% python3 -q
>>> import numpy as np
>>> import numpy.linalg as la
>>> np.set_printoptions(precision=3, suppress=True, linewidth=120)
>>> A = np.load("layer10.npy")
>>> A
array([[ 5, -1, -3,  3, -2,  1],
       [-3,  5,  3, -1,  2,  3],
       [ 3,  1,  1, -1, -3,  2],
       [-1,  1,  2,  5,  3, -3],
       [ 1,  2, -1, -1,  9, -1],
       [ 3, -3,  3, -2,  2,  5]])
>>> np.round(np.abs(la.eigvals(A)).max(), 3)
np.float64(9.034)
>>> A @ A
array([[ 17, -17, -10,  34, -10,  -6],
       [ -9,  25,  32, -30,  28,  34],
       [ 19, -10,   2,   1, -33,  24],
       [-13,  28,   6,  22,  34, -27],
       [  3,  28, -12, -10,  81,  -6],
       [ 52, -28,  -6, -13,   1,  29]])
>>> np.allclose(A @ A.T, A.T @ A)
False
>>> round(float(la.det(A)), 3)
39634.0
>>> np.allclose(A, A.T)
False
>>> (A + A.T) / 2
array([[ 5. , -2. ,  0. ,  1. , -0.5,  2. ],
       [-2. ,  5. ,  2. ,  0. ,  2. ,  0. ],
       [ 0. ,  2. ,  1. ,  0.5, -2. ,  2.5],
       [ 1. ,  0. ,  0.5,  5. ,  1. , -2.5],
       [-0.5,  2. , -2. ,  1. ,  9. ,  0.5],
       [ 2. ,  0. ,  2.5, -2.5,  0.5,  5. ]])
>>> np.sort(np.abs(la.eigvals(A)))
array([3.393, 3.393, 5.192, 8.567, 8.567, 9.034])
>>> la.matrix_power(A, 2)
array([[ 17, -17, -10,  34, -10,  -6],
       [ -9,  25,  32, -30,  28,  34],
       [ 19, -10,   2,   1, -33,  24],
       [-13,  28,   6,  22,  34, -27],
       [  3,  28, -12, -10,  81,  -6],
       [ 52, -28,  -6, -13,   1,  29]])
>>> E = np.load("sample15.npy")
>>> E
array([[  0.,   2.,  -5.,   8.,  -3.,  -5.,   6.,   5.],
       [  2.,   3., -10.,  16.,  -6., -10.,  12.,  10.],
       [ -5., -10.,  24., -40.,  15.,  25., -30., -25.],
       [  8.,  16., -40.,  63., -24., -40.,  48.,  40.],
       [ -3.,  -6.,  15., -24.,   8.,  15., -18., -15.],
       [ -5., -10.,  25., -40.,  15.,  24., -30., -25.],
       [  6.,  12., -30.,  48., -18., -30.,  35.,  30.],
       [  5.,  10., -25.,  40., -15., -25.,  30.,  24.]])
>>> E.sum(axis=1)
array([  8.,  17., -46.,  71., -28., -46.,  53.,  44.])
>>> E.sum(axis=0)
array([  8.,  17., -46.,  71., -28., -46.,  53.,  44.])
>>> la.matrix_rank(E)
np.int64(8)
>>> round(float(la.norm(E)), 3)
188.019
>>> np.diff(E, axis=0)
array([[  2.,   1.,  -5.,   8.,  -3.,  -5.,   6.,   5.],
       [ -7., -13.,  34., -56.,  21.,  35., -42., -35.],
       [ 13.,  26., -64., 103., -39., -65.,  78.,  65.],
       [-11., -22.,  55., -87.,  32.,  55., -66., -55.],
       [ -2.,  -4.,  10., -16.,   7.,   9., -12., -10.],
       [ 11.,  22., -55.,  88., -33., -54.,  65.,  55.],
       [ -1.,  -2.,   5.,  -8.,   3.,   5.,  -5.,  -6.]])
>>> E.shape
(8, 8)
>>> E - E[0]
array([[  0.,   0.,   0.,   0.,   0.,   0.,   0.,   0.],
       [  2.,   1.,  -5.,   8.,  -3.,  -5.,   6.,   5.],
       [ -5., -12.,  29., -48.,  18.,  30., -36., -30.],
       [  8.,  14., -35.,  55., -21., -35.,  42.,  35.],
       [ -3.,  -8.,  20., -32.,  11.,  20., -24., -20.],
       [ -5., -12.,  30., -48.,  18.,  29., -36., -30.],
       [  6.,  10., -25.,  40., -15., -25.,  29.,  25.],
       [  5.,   8., -20.,  32., -12., -20.,  24.,  19.]])
>>> np.abs(E).max()
np.float64(63.0)
>>> X = np.load("out1.npy")
>>> X
array([[ 44,   9,   3,   7, -18,  -3,  13,  14, -11],
       [  9,  40,  35,  -3,  -1,  11,  15,  -1, -11],
       [  3,  35,  45, -10,   1,   1,  11,  -8,  -7],
       [  7,  -3, -10,  27,  -4,  15,   7,  12,   2],
       [-18,  -1,   1,  -4,  22,  18,  -1,  -5,  -4],
       [ -3,  11,   1,  15,  18,  36,  10,   8,  -8],
       [ 13,  15,  11,   7,  -1,  10,  17,  -6,   1],
       [ 14,  -1,  -8,  12,  -5,   8,  -6,  31, -19],
       [-11, -11,  -7,   2,  -4,  -8,   1, -19,  45]])
>>> B = np.array([[-2, -2, -1],
...     [0, 1, -2],
...     [1, -2, 1],
...     [1, -1, 1],
...     [1, 0, 1],
...     [-2, 0, -2],
...     [0, 2, 0],
...     [1, 0, -2],
...     [2, -2, -2]])
>>> X @ B
array([[-98, -44, -70],
       [-32,   7, -56],
       [  6, -15,  -9],
       [-15, -14, -46],
       [  6,  43,  21],
       [-40,  36, -57],
       [-33,  -8, -36],
       [-52,   1, -53],
       [100, -65, -12]])
>>> np.vstack([X, B.T]).shape
(12, 9)
>>> B.T @ X.T
array([[-98, -32,   6, -15,   6, -40, -33, -52, 100],
       [-44,   7, -15, -14,  43,  36,  -8,   1, -65],
       [-70, -56,  -9, -46,  21, -57, -36, -53, -12]])
>>> np.einsum("ij->j", X)
array([ 58,  94,  71,  53,   8,  88,  67,  26, -12])
>>> U, sv, Vh = la.svd(A, full_matrices=False)
>>> sv / sv[0]
array([1.   , 0.786, 0.708, 0.46 , 0.413, 0.171])
>>> np.round(U.T @ A @ Vh.T, 3) + 0
array([[11.407,  0.   ,  0.   ,  0.   ,  0.   ,  0.   ],
       [ 0.   ,  8.963,  0.   ,  0.   ,  0.   ,  0.   ],
       [ 0.   ,  0.   ,  8.071,  0.   ,  0.   ,  0.   ],
       [ 0.   ,  0.   ,  0.   ,  5.242,  0.   ,  0.   ],
       [ 0.   ,  0.   ,  0.   ,  0.   ,  4.707,  0.   ],
       [ 0.   ,  0.   ,  0.   ,  0.   ,  0.   ,  1.947]])
>>> U, sv, Vh = la.svd(X, full_matrices=False)
>>> np.round(sv / sv[0], 3) + 0
array([1.   , 0.781, 0.638, 0.484, 0.198, 0.107, 0.067, 0.006, 0.   ])
>>> sv.round(3) + 0
array([93.58 , 73.073, 59.714, 45.312, 18.537, 10.021,  6.225,  0.537,  0.   ])
>>> np.round(U.T @ U, 3) + 0
array([[1., 0., 0., 0., 0., 0., 0., 0., 0.],
       [0., 1., 0., 0., 0., 0., 0., 0., 0.],
       [0., 0., 1., 0., 0., 0., 0., 0., 0.],
       [0., 0., 0., 1., 0., 0., 0., 0., 0.],
       [0., 0., 0., 0., 1., 0., 0., 0., 0.],
       [0., 0., 0., 0., 0., 1., 0., 0., 0.],
       [0., 0., 0., 0., 0., 0., 1., 0., 0.],
       [0., 0., 0., 0., 0., 0., 0., 1., 0.],
       [0., 0., 0., 0., 0., 0., 0., 0., 1.]])
>>> np.allclose(U * sv @ Vh, X)
True
>>> np.round(Vh @ Vh.T, 3) + 0
array([[1., 0., 0., 0., 0., 0., 0., 0., 0.],
       [0., 1., 0., 0., 0., 0., 0., 0., 0.],
       [0., 0., 1., 0., 0., 0., 0., 0., 0.],
       [0., 0., 0., 1., 0., 0., 0., 0., 0.],
       [0., 0., 0., 0., 1., 0., 0., 0., 0.],
       [0., 0., 0., 0., 0., 1., 0., 0., 0.],
       [0., 0., 0., 0., 0., 0., 1., 0., 0.],
       [0., 0., 0., 0., 0., 0., 0., 1., 0.],
       [0., 0., 0., 0., 0., 0., 0., 0., 1.]])
>>> rng = np.random.default_rng(10)
>>> mat = rng.normal(size=(36, 3)) + 3 * np.array([1, -8, -1])
>>> mat
array([[  1.897, -24.725,  -3.782],
       [  3.267, -24.249,  -2.874],
       [  3.843, -23.142,  -2.525],
       [  2.549, -24.755,  -3.815],
       [  2.656, -24.051,  -3.972],
       [  1.866, -23.694,  -4.852],
       [  2.823, -23.574,  -3.985],
       [  1.887, -24.761,  -2.352],
       [  2.87 , -25.87 ,  -3.423],
       [  4.014, -23.016,  -2.37 ],
       [  2.762, -25.845,  -2.83 ],
       [  2.824, -23.923,  -1.458],
       [  3.184, -23.724,  -2.395],
       [  2.743, -24.664,  -3.737],
       [  3.767, -23.495,  -3.49 ],
       [  4.153, -23.816,  -4.34 ],
       [  3.606, -24.139,  -4.329],
       [  3.515, -24.345,  -3.392],
       [  3.59 , -26.192,  -4.277],
       [  2.575, -23.751,  -3.665],
       [  2.003, -25.052,  -3.117],
       [  3.675, -25.45 ,  -5.08 ],
       [  2.703, -24.382,  -3.909],
       [  3.612, -23.195,  -3.564],
       [  2.656, -23.43 ,  -3.429],
       [  1.597, -24.068,  -3.904],
       [  3.325, -24.505,  -3.189],
       [  3.519, -24.125,  -3.634],
       [  1.994, -22.279,  -1.893],
       [  1.496, -25.052,  -2.416],
       [  2.412, -23.985,  -2.186],
       [  3.129, -24.129,  -3.474],
       [  2.914, -23.613,  -1.265],
       [  4.065, -24.199,  -2.083],
       [  3.117, -25.481,  -3.107],
       [  3.995, -24.596,  -2.064]])
>>> idx = mat[:, 1] > np.median(mat[:, 1])
>>> f = mat[idx].mean(axis=0) - mat[~idx].mean(axis=0)
>>> idx.astype(int)
array([0, 0, 1, 0, 1, 1, 1, 0, 0, 1, 0, 1, 1, 0, 1, 1, 0, 0, 0, 1, 0, 0, 0, 1, 1, 1, 0, 1, 1, 0, 1, 1, 1, 0, 0, 0])
>>> f
array([0.026, 1.292, 0.188])
>>> Z = mat[[15, 7]].astype(float)
>>> for _ in range(3):
...     idx = la.norm(mat[:, None] - Z, axis=-1).argmin(axis=1)
...     Z = np.array([mat[idx == j].mean(axis=0) for j in range(2)])
... 
>>> idx
array([1, 1, 0, 0, 0, 0, 0, 1, 1, 0, 1, 1, 1, 0, 0, 0, 0, 0, 0, 0, 1, 0, 0, 0, 0, 0, 0, 0, 1, 1, 1, 0, 1, 1, 1, 1])
>>> np.bincount(idx)
array([21, 15])
>>> Z
array([[  3.139, -24.091,  -3.759],
       [  2.712, -24.49 ,  -2.483]])
>>> U, sv, Vh = la.svd(Z)
>>> sv
array([34.881,  0.984])
>>> np.argmax(sv[:-1] / (sv[1:] + 1e-6)) + 1
np.int64(1)
>>> B = U[:, :1] @ np.diag(sv[:1]) @ Vh[:1]
>>> B
array([[  2.914, -24.202,  -3.107],
       [  2.936, -24.38 ,  -3.13 ]])
>>> round(float(np.abs(Z - B).max()), 3)
0.652
>>> la.matrix_rank(B)
np.int64(1)
